$ ipython --no-banner

In [1]: import numpy as np

In [2]: import numpy.linalg as la

In [3]: np.set_printoptions(precision=2, suppress=True, linewidth=160, floatmode="fixed")

In [4]: C = np.array([[-3, 1, -1, -3, -1], [2, 2, -3, 3, -1]])

In [5]: data = np.repeat(C, 11 // 2, axis=0)

In [6]: rng = np.random.default_rng(145313)

In [7]: data = data + 0.02 * rng.normal(size=data.shape)

In [8]: print(data)
[[-2.99  1.00 -1.00 -3.00 -1.02]
 [-3.00  0.99 -1.02 -2.99 -1.04]
 [-2.98  0.99 -0.99 -3.04 -1.01]
 [-3.01  0.97 -0.98 -3.02 -1.01]
 [-3.01  0.95 -0.99 -3.01 -1.01]
 [ 2.00  2.04 -3.02  3.00 -0.99]
 [ 1.99  1.99 -2.95  2.96 -1.03]
 [ 2.01  1.97 -2.98  2.98 -1.03]
 [ 2.01  2.01 -2.99  3.01 -1.03]
 [ 1.97  2.00 -2.99  2.98 -0.99]]

In [9]: out = np.c_[data[:, :4] @ np.array([[0, 0, 1, -2], [-1, 0, 0, -1], [2, 2, 1, 1], [-2, -2, 1, -1]]), np.array([1, -3, 2, -3, 0, -1, -1, 0, 3, -1])]

In [10]: print(out)
[[  3.00   4.00  -6.99   6.98   1.00]
 [  2.96   3.95  -7.02   6.99  -3.00]
 [  3.09   4.08  -7.01   7.00   2.00]
 [  3.12   4.09  -7.00   7.09  -3.00]
 [  3.07   4.02  -7.01   7.08   0.00]
 [-14.07 -12.03   1.98 -12.05  -1.00]
 [-13.82 -11.83   2.00 -11.89  -1.00]
 [-13.88 -11.91   2.01 -11.94   0.00]
 [-14.00 -11.99   2.03 -12.02   3.00]
 [-13.94 -11.94   1.96 -11.92  -1.00]]

In [11]: print(np.round(la.norm(out - data @ la.lstsq(data, out)[0], axis=0), 2) + 0)
[0.00 0.00 0.00 0.00 5.15]

In [12]: print(la.matrix_rank(np.c_[data, out]))
6

In [13]: print(la.norm(la.qr(data)[0].T @ out, axis=0) ** 2 / ((out ** 2).sum(axis=0) + 1e-12))
[1.00 1.00 1.00 1.00 0.24]

In [14]: d = la.norm(data[:, None] - data[None], axis=-1)

In [15]: print(d.mean(axis=1).argmax())
5

In [16]: print(la.norm(data - data.mean(axis=0), axis=1))
[4.04 4.04 4.06 4.08 4.07 4.08 4.03 4.05 4.09 4.04]

In [17]: print(d[3])
[0.05 0.06 0.05 0.00 0.03 8.16 8.11 8.13 8.16 8.12]

In [18]: print(np.flatnonzero(d[3] < d.mean() / 2))
[0 1 2 3 4]

In [19]: print(d.shape)
(10, 10)

In [20]: print(d[3].round(6).argsort(kind="stable")[:4])
[3 4 2 0]

In [21]: print((d + 1e9 * np.eye(10)).round(6).argmin(axis=1))
[1 0 0 4 3 8 7 6 7 5]

In [22]: arr = np.load("data.npy")

In [23]: print(arr)
[[ -5.48  -3.37  -1.33  -1.07  -9.56]
 [  1.56   0.61   4.63   7.72   2.07]
 [ -0.46  -3.06  -0.05  15.03  13.43]
 [  1.35  -0.09   0.59   0.51  -2.47]
 [  0.48   0.43  -3.97 -12.73   2.63]
 [  1.11   1.87  -3.66  -5.96  -1.17]
 [  0.38  -3.10  -2.88   4.65   3.00]
 [  0.19   1.37   2.51   1.40 -11.46]
 [ -7.80  -1.68  -0.32 -16.15  -3.84]
 [ -1.49  -0.89  -0.27  -1.07   7.12]
 [  5.65  -0.56  -1.40   6.38  11.81]
 [  1.46   5.19   3.79  15.66   1.75]
 [  0.87  -0.88  -1.90  -8.33   1.60]
 [  4.08  -0.36   3.45  -4.07  -2.84]
 [  0.82   3.98  -3.45   0.04   0.47]
 [  9.35  -1.02  -2.31  12.11 -17.72]
 [  0.77  -0.06  -4.70  -7.83   5.43]]

In [24]: d = la.norm(arr[:, None] - arr[None], axis=-1)

In [25]: print(d.mean(axis=1).argmax())
15

In [26]: print(np.unravel_index(d.round(6).argmax(), d.shape))
(np.int64(2), np.int64(8))

In [27]: print((d + 1e9 * np.eye(17)).round(6).argmin(axis=1))
[ 7  6 10 13 12 12  9  0  4  6  6  1 16  3  3  7 12]

In [28]: J = np.array([[-0.11, -1.19, -0.03, -1.01],
    ...:     [-0.1, -1.2, 0.0, -1.0],
    ...:     [-0.3, 1.7, 0.7, 1.1]])

In [29]: vec = np.array([-1, -1, -1, 2])

In [30]: h = np.maximum(J @ vec, 0)

In [31]: print(J.T @ h)
[-0.03  0.17  0.07  0.11]

In [32]: print(J * (h > 1e-9)[:, None])
[[-0.00 -0.00 -0.00 -0.00]
 [-0.00 -0.00  0.00 -0.00]
 [-0.30  1.70  0.70  1.10]]

In [33]: print(np.maximum(J @ vec, 0) - np.maximum(-J @ vec, 0))
[-0.69 -0.70  0.10]

In [34]: print(np.tanh(J @ vec))
[-0.60 -0.60  0.10]

In [35]: print(np.maximum(J @ (3 * vec), 0))
[0.00 0.00 0.30]

In [36]: print(h)
[0.00 0.00 0.10]

In [37]: mat = np.load("test15.npy")

In [38]: print(mat)
[[ 0.20  0.00 -1.60]
 [-1.70  2.20 -0.30]
 [ 0.50 -0.60 -0.80]
 [-0.50 -0.50  0.90]
 [ 1.50  0.60 -3.30]
 [-1.10  0.50 -0.40]
 [-1.60  0.30  0.90]
 [ 0.70  0.10 -0.20]
 [ 1.50  1.00  0.40]
 [-0.80 -1.40 -0.10]
 [ 1.40  1.20  0.50]
 [ 0.50  0.90 -0.10]
 [-0.60 -0.70  0.30]
 [-0.60  0.80 -1.00]
 [-0.10  1.10 -0.30]
 [ 1.60 -0.50  0.50]
 [ 0.40 -0.20  1.20]
 [-0.80  0.90 -0.50]
 [-1.00 -1.50  0.90]
 [-1.10 -1.00 -0.60]
 [ 0.80 -1.10 -0.70]
 [ 0.20 -0.80  1.20]
 [ 1.00  0.90  0.10]
 [ 0.60 -0.80 -1.50]
 [-1.00  1.10  2.90]
 [-0.50 -1.60 -0.80]
 [ 0.10 -0.50  2.50]
 [-1.60  0.40 -1.40]
 [-0.40  1.60  0.30]
 [ 1.60 -1.30  0.00]]

In [39]: U, s, vt = la.svd(J)

In [40]: print(s)
[3.03 0.62 0.02]

In [41]: out = U[:, :2] @ np.diag(s[:2]) @ vt[:2]

In [42]: print(np.round(la.norm(J - out, 2), 2), round(float(s[2]), 2))
0.02 0.02

In [43]: print(la.matrix_rank(J, rtol=0.05))
2

In [44]: print(out)
[[-0.10 -1.20 -0.02 -1.00]
 [-0.11 -1.19 -0.01 -1.01]
 [-0.30  1.70  0.70  1.10]]

In [45]: out = np.array([[2, 3, 1], [0, 3, 1], [1, 0, 1], [2, 1, 3], [2, 3, 0]])

In [46]: F = out.T @ out

In [47]: print(F)
[[13 14  9]
 [14 28  9]
 [ 9  9 12]]

In [48]: vec = np.ones(3)

In [49]: for _ in range(4):
    ...:     vec = F @ vec
    ...:     vec /= la.norm(vec)
    ...:     print(round(vec @ F @ vec, 2))
    ...: 
41.46
41.57
41.58
41.58

In [50]: print(round(float(la.eigvalsh(F)[-1]), 2))
41.58

In [51]: print(vec)
[0.50 0.77 0.39]

In [52]: vec = np.array([0, -3, 0])

In [53]: y = F @ vec

In [54]: coef, lr = np.zeros(3), 1 / la.norm(F, 2) ** 2

In [55]: for i in range(40):
    ...:     coef -= lr * F.T @ (F @ coef - y)
    ...:     if i % 10 == 0: print(i, round(la.norm(F @ coef - y), 2))
    ...: 
0 14.7
10 9.43
20 6.14
30 4.12

In [56]: print(round(la.cond(F), 2))
15.77

In [57]: O, _ = la.qr(np.array([[-0.2, 0.7], [1.3, -1.2], [-0.5, -1.0], [-1.5, 0.5]]))

In [58]: feats = O @ O.T

In [59]: print(feats)
[[ 0.17 -0.22 -0.30  0.02]
 [-0.22  0.56  0.17 -0.41]
 [-0.30  0.17  0.72  0.28]
 [ 0.02 -0.41  0.28  0.55]]

In [60]: # symmetric

In [61]: W = np.array([[8, 3, 6, 4, 9], [0, 3, 6, 4, 2], [2, 0, 7, 2, 9], [8, 9, 2, 2, 3]])

In [62]: coef = np.array([-2, -7, -5, -5, -7])

In [63]: act = np.maximum(feats @ W + coef, 0)

In [64]: print(la.matrix_rank(act))
1

In [65]: print((act > 0).astype(int))
[[0 0 0 0 0]
 [0 0 0 0 0]
 [0 0 0 0 0]
 [1 0 0 0 0]]

In [66]: C = np.array([[-1, 2, 1], [3, 3, 1], [-2, -3, 3], [2, -2, 2], [-1, 2, -1]])

In [67]: print(act @ C)
[[ 0.00  0.00  0.00]
 [ 0.00  0.00  0.00]
 [ 0.00  0.00  0.00]
 [-3.10  6.21  3.10]]

In [68]: E = np.load("w.npy")

In [69]: print(E)
[[ 7.00  8.00  0.00  0.00  0.00  0.00  0.00]
 [-1.00  9.00  0.00  0.00  0.00  0.00  0.00]
 [ 0.00  0.00  4.00  5.00  5.00  0.00  6.00]
 [ 0.00  0.00  3.00  8.00  2.00  2.00  7.00]
 [ 0.00  0.00  0.00  9.00  1.00  0.00  4.00]
 [ 0.00  0.00  3.00  0.00  2.00  2.00  6.00]
 [ 0.00  0.00  2.00  3.00  5.00  9.00  3.00]]

In [70]: print(np.allclose(E, E.T))
False

In [71]: print(np.allclose(E @ E.T, E.T @ E))
False

In [72]: print((E + E.T) / 2)
[[7.00 3.50 0.00 0.00 0.00 0.00 0.00]
 [3.50 9.00 0.00 0.00 0.00 0.00 0.00]
 [0.00 0.00 4.00 4.00 2.50 1.50 4.00]
 [0.00 0.00 4.00 8.00 5.50 1.00 5.00]
 [0.00 0.00 2.50 5.50 1.00 1.00 4.50]
 [0.00 0.00 1.50 1.00 1.00 2.00 7.50]
 [0.00 0.00 4.00 5.00 4.50 7.50 3.00]]

In [73]: f, r1 = E[6], E[1]

In [74]: print(f @ r1)
0.0

In [75]: print(f @ f)
128.0

In [76]: pr = (f @ r1) / (f @ f) * f

In [77]: print(np.outer(f, r1))
[[-0.00  0.00  0.00  0.00  0.00  0.00  0.00]
 [-0.00  0.00  0.00  0.00  0.00  0.00  0.00]
 [-2.00 18.00  0.00  0.00  0.00  0.00  0.00]
 [-3.00 27.00  0.00  0.00  0.00  0.00  0.00]
 [-5.00 45.00  0.00  0.00  0.00  0.00  0.00]
 [-9.00 81.00  0.00  0.00  0.00  0.00  0.00]
 [-3.00 27.00  0.00  0.00  0.00  0.00  0.00]]

In [78]: print(pr)
[0.00 0.00 0.00 0.00 0.00 0.00 0.00]

In [79]: print(la.matrix_rank(np.outer(f, r1)))
1

In [80]: print(r1 - pr)
[-1.00  9.00  0.00  0.00  0.00  0.00  0.00]
